$ python3 -q
>>> import numpy as np
>>> from numpy import linalg as LA
>>> np.set_printoptions(precision=2, suppress=True, linewidth=100, legacy="1.25")
>>> rnd = lambda a: np.round(a, 2) + 0
>>> arr = np.loadtxt("layer19.csv", delimiter=",")
>>> rnd(arr)
array([[  1.85,   8.31, -14.83,  10.37],
       [  2.82,  10.21, -15.05,   7.82],
       [ -5.63, -10.78,   0.33,  15.87],
       [  0.56,  -3.07,  12.74, -15.1 ],
       [ -5.41, -14.35,  12.65,   2.19],
       [ -4.68,  -7.67,  -3.75,  17.47],
       [  6.25,  14.14,  -7.06, -10.54],
       [ -4.86, -13.67,  13.75,  -0.54],
       [  6.25,  14.08,  -6.86, -10.75],
       [  2.16,   8.93, -14.95,   9.6 ],
       [  0.17,  -3.95,  13.21, -14.48],
       [ -3.12, -10.78,  15.03,  -6.93],
       [  3.51,   4.3 ,   7.26, -17.79],
       [ -6.25, -14.23,   7.35,  10.23],
       [ -6.11, -12.84,   3.86,  13.52],
       [  5.21,   9.34,   1.69, -16.81],
       [ -4.31, -12.85,  14.43,  -2.85],
       [  1.2 ,   6.97, -14.47,  11.85],
       [ -5.48, -10.23,  -0.47,  16.28],
       [ -6.18, -13.24,   4.71,  12.82],
       [ -1.49,   0.85, -11.38,  16.35],
       [  5.72,  11.12,  -0.85, -15.58],
       [ -1.95,  -8.51,  14.87, -10.12],
       [ -6.25, -14.23,   7.36,  10.21],
       [ -0.27,   3.72, -13.09,  14.65],
       [  0.1 ,  -4.11,  13.29, -14.37],
       [  5.75,  14.65, -11.54,  -4.36],
       [ -2.77,  -2.35,  -8.98,  17.5 ],
       [ -2.77, -10.13,  15.05,  -7.95],
       [ -4.95,  -8.49,  -2.77,  17.2 ]])
>>> Xc = arr - arr.mean(axis=0)
>>> vecs = LA.svd(Xc)[2][:2]
>>> out = Xc - Xc @ vecs.T @ vecs
>>> rnd((Xc @ vecs.T).std(axis=0))
array([14.39, 13.49])
>>> rnd(np.cov(Xc @ vecs.T, rowvar=False))
array([[214.17,   0.  ],
       [  0.  , 188.35]])
>>> LA.norm(out, axis=1).round(6).argmax()
0
>>> rnd(LA.norm(out) / LA.norm(Xc))
0.0
